% ipython --no-banner

In [1]: import numpy as np

In [2]: np.set_printoptions(precision=2, suppress=True, linewidth=140, legacy="1.25")

In [3]: def rnd(a):
   ...:     return np.round(a, 2) + 0
   ...: 

In [4]: A = np.loadtxt("out3.csv", delimiter=",")

In [5]: A
Out[5]: 
array([[ 3.,  0., -2.,  0.,  4., -4.,  2.,  0.,  4.],
       [ 0., -1.,  0.,  0.,  0.,  0.,  0.,  0.,  0.],
       [-2.,  0.,  0.,  0., -2.,  2., -1.,  0., -2.],
       [ 0.,  0.,  0., -1.,  0.,  0.,  0.,  0.,  0.],
       [ 4.,  0., -2.,  0.,  3., -4.,  2.,  0.,  4.],
       [-4.,  0.,  2.,  0., -4.,  3., -2.,  0., -4.],
       [ 2.,  0., -1.,  0.,  2., -2.,  0.,  0.,  2.],
       [ 0.,  0.,  0.,  0.,  0.,  0.,  0., -1.,  0.],
       [ 4.,  0., -2.,  0.,  4., -4.,  2.,  0.,  3.]])

In [6]: W1 = np.array([[-1, -2, -1],
   ...:     [2, -1, 1],
   ...:     [-2, -2, 0],
   ...:     [1, 1, -1],
   ...:     [1, -2, -2],
   ...:     [2, -2, -1],
   ...:     [-2, 2, -1],
   ...:     [0, 0, -2],
   ...:     [-1, 1, -1]])

In [7]: beta = np.array([-1, 5, -5])

In [8]: act = np.maximum(A @ W1 + beta, 0)

In [9]: np.linalg.matrix_rank(act)
Out[9]: 3

In [10]: (act > 0).astype(int)
Out[10]: 
array([[0, 1, 0],
       [0, 1, 0],
       [1, 1, 1],
       [0, 1, 0],
       [0, 1, 0],
       [1, 1, 1],
       [0, 1, 0],
       [0, 1, 0],
       [0, 1, 0]])

In [11]: C = np.array([[1, 2, 0], [0, 2, 1], [3, 0, 0]])

In [12]: W1 @ C
Out[12]: 
array([[-4, -6, -2],
       [ 5,  2, -1],
       [-2, -8, -2],
       [-2,  4,  1],
       [-5, -2, -2],
       [-1,  0, -2],
       [-5,  0,  2],
       [-6,  0,  0],
       [-4,  0,  1]])

In [13]: (act @ C).round(6).argmax(axis=1)
Out[13]: array([1, 1, 1, 1, 1, 0, 1, 1, 1])

In [14]: np.allclose(A @ A.T, A.T @ A)
Out[14]: True

In [15]: A @ A
Out[15]: 
array([[ 65.,   0., -32.,   0.,  64., -64.,  32.,   0.,  64.],
       [  0.,   1.,   0.,   0.,   0.,   0.,   0.,   0.,   0.],
       [-32.,   0.,  17.,   0., -32.,  32., -16.,   0., -32.],
       [  0.,   0.,   0.,   1.,   0.,   0.,   0.,   0.,   0.],
       [ 64.,   0., -32.,   0.,  65., -64.,  32.,   0.,  64.],
       [-64.,   0.,  32.,   0., -64.,  65., -32.,   0., -64.],
       [ 32.,   0., -16.,   0.,  32., -32.,  17.,   0.,  32.],
       [  0.,   0.,   0.,   0.,   0.,   0.,   0.,   1.,   0.],
       [ 64.,   0., -32.,   0.,  64., -64.,  32.,   0.,  65.]])

In [16]: assert A == A.T
---------------------------------------------------------------------------
ValueError                                Traceback (most recent call last)
Cell In[16], line 1
----> 1 assert A == A.T

ValueError: The truth value of an array with more than one element is ambiguous. Use a.any() or a.all()

In [17]: np.trace(A)
Out[17]: 9.0
